$ python3 -q
>>> import numpy as np
>>> from numpy import linalg as LA
>>> np.set_printoptions(suppress=True, linewidth=100)
>>> rd = lambda a: np.round(a, 2) + 0
>>> mat = np.loadtxt("a.csv", delimiter=",")
>>> mat
array([[0., 5., 0., 4., 4., 0., 2., 1., 5., 5., 4.],
       [0., 0., 4., 2., 5., 1., 3., 3., 0., 5., 3.],
       [0., 0., 0., 2., 3., 2., 4., 3., 5., 1., 5.],
       [0., 0., 0., 0., 0., 0., 4., 5., 2., 5., 2.],
       [0., 0., 0., 0., 0., 5., 0., 1., 5., 5., 4.],
       [0., 0., 0., 0., 0., 0., 3., 3., 4., 3., 2.],
       [0., 0., 0., 0., 0., 0., 0., 0., 5., 3., 1.],
       [0., 0., 0., 0., 0., 0., 0., 0., 1., 0., 5.],
       [0., 0., 0., 0., 0., 0., 0., 0., 0., 5., 2.],
       [0., 0., 0., 0., 0., 0., 0., 0., 0., 0., 3.],
       [0., 0., 0., 0., 0., 0., 0., 0., 0., 0., 0.]])
>>> left, sigma, VT = LA.svd(mat)
>>> rd(sigma)
array([20.5 ,  7.88,  6.95,  6.27,  5.76,  4.37,  2.68,  1.18,  0.3 ,  0.  ,  0.  ])
>>> B = left[:, :9] @ np.diag(sigma[:9]) @ VT[:9]
>>> print(rd(LA.norm(mat - B, 2)), rd(sigma[9]))
0.0 0.0
>>> print(LA.matrix_rank(B))
9
>>> rd(np.abs(mat - B).max())
np.float64(0.0)
>>> rd(B)
array([[0., 5., 0., 4., 4., 0., 2., 1., 5., 5., 4.],
       [0., 0., 4., 2., 5., 1., 3., 3., 0., 5., 3.],
       [0., 0., 0., 2., 3., 2., 4., 3., 5., 1., 5.],
       [0., 0., 0., 0., 0., 0., 4., 5., 2., 5., 2.],
       [0., 0., 0., 0., 0., 5., 0., 1., 5., 5., 4.],
       [0., 0., 0., 0., 0., 0., 3., 3., 4., 3., 2.],
       [0., 0., 0., 0., 0., 0., 0., 0., 5., 3., 1.],
       [0., 0., 0., 0., 0., 0., 0., 0., 1., 0., 5.],
       [0., 0., 0., 0., 0., 0., 0., 0., 0., 5., 2.],
       [0., 0., 0., 0., 0., 0., 0., 0., 0., 0., 3.],
       [0., 0., 0., 0., 0., 0., 0., 0., 0., 0., 0.]])
>>> rd(LA.norm(mat, 2) / LA.norm(mat))
np.float64(0.82)
>>> mat[9] @ mat[6]
np.float64(3.0)
>>> print(rd(LA.norm(mat[9], 1)), rd(LA.norm(mat[9], np.inf)))
3.0 3.0
>>> rd(LA.norm(mat, 1)), rd(LA.norm(mat, np.inf))
(np.float64(32.0), np.float64(30.0))
>>> rd(LA.norm(mat, 2))
np.float64(20.5)
>>> rd(LA.norm(mat, axis=1))
array([11.31,  9.9 ,  9.64,  8.6 ,  9.59,  6.86,  5.92,  5.1 ,  5.39,  3.  ,  0.  ])
>>> np.prod(np.diag(mat)), rd(LA.det(mat))
(np.float64(0.0), np.float64(0.0))
>>> print(mat @ mat)
[[ 0.  0. 20. 10. 25. 25. 31. 39. 39. 96. 71.]
 [ 0.  0.  0.  8. 12. 33. 27. 30. 71. 51. 79.]
 [ 0.  0.  0.  0.  0. 15. 14. 19. 50. 68. 52.]
 [ 0.  0.  0.  0.  0.  0.  0.  0. 25. 22. 48.]
 [ 0.  0.  0.  0.  0.  0. 15. 15. 21. 40. 40.]
 [ 0.  0.  0.  0.  0.  0.  0.  0. 18. 29. 35.]
 [ 0.  0.  0.  0.  0.  0.  0.  0.  0. 25. 19.]
 [ 0.  0.  0.  0.  0.  0.  0.  0.  0.  5.  2.]
 [ 0.  0.  0.  0.  0.  0.  0.  0.  0.  0. 15.]
 [ 0.  0.  0.  0.  0.  0.  0.  0.  0.  0.  0.]
 [ 0.  0.  0.  0.  0.  0.  0.  0.  0.  0.  0.]]
>>> [int(LA.matrix_rank(LA.matrix_power(mat, p))) for p in range(1, 12)]
[9, 7, 6, 5, 4, 3, 2, 1, 0, 0, 0]
>>> M = np.load("w.npy")
>>> print(M)
[[ 0.6 -1.2 -1.4 -0.9  0.8 -0.3 -0.9]
 [-0.3 -1.  -0.6  1.2 -0.4 -1.1  0.9]
 [ 0.4 -1.3  0.   0.7  0.2  1.9 -1.2]
 [ 0.5  0.4 -0.3  1.4  0.4  2.1  0.3]
 [ 0.2  1.1  0.9  0.2  0.   1.3 -0.7]
 [ 1.2 -0.1  0.4  0.4 -1.9 -1.1 -0.7]
 [-3.2 -0.2  0.8 -0.1 -0.1  0.4 -0.4]
 [-1.  -0.5  1.1  0.7  0.3  0.4  1.3]
 [ 1.4  1.6  1.3  0.2  1.   0.3 -2.3]]
>>> rng = np.random.default_rng(17350)
>>> labels = rng.permutation(7)
>>> B = M[:, labels] * rng.choice([-1, 1], 7)
>>> B
array([[ 0.9, -0.8, -1.4, -0.6,  0.9, -1.2, -0.3],
       [-1.2,  0.4, -0.6,  0.3, -0.9, -1. , -1.1],
       [-0.7, -0.2,  0. , -0.4,  1.2, -1.3,  1.9],
       [-1.4, -0.4, -0.3, -0.5, -0.3,  0.4,  2.1],
       [-0.2, -0. ,  0.9, -0.2,  0.7,  1.1,  1.3],
       [-0.4,  1.9,  0.4, -1.2,  0.7, -0.1, -1.1],
       [ 0.1,  0.1,  0.8,  3.2,  0.4, -0.2,  0.4],
       [-0.7, -0.3,  1.1,  1. , -1.3, -0.5,  0.4],
       [-0.2, -1. ,  1.3, -1.4,  2.3,  1.6,  0.3]])
>>> left, _, VT = LA.svd(M.T @ B)
>>> rd(left @ VT)
array([[ 0.,  0.,  0., -1.,  0.,  0.,  0.],
       [ 0.,  0.,  0.,  0.,  0.,  1.,  0.],
       [ 0.,  0.,  1.,  0.,  0.,  0.,  0.],
       [-1.,  0.,  0.,  0.,  0.,  0.,  0.],
       [ 0., -1.,  0.,  0.,  0.,  0.,  0.],
       [ 0.,  0.,  0.,  0.,  0.,  0.,  1.],
       [ 0.,  0.,  0.,  0., -1.,  0.,  0.]])
>>> print(labels)
[3 4 2 0 6 1 5]
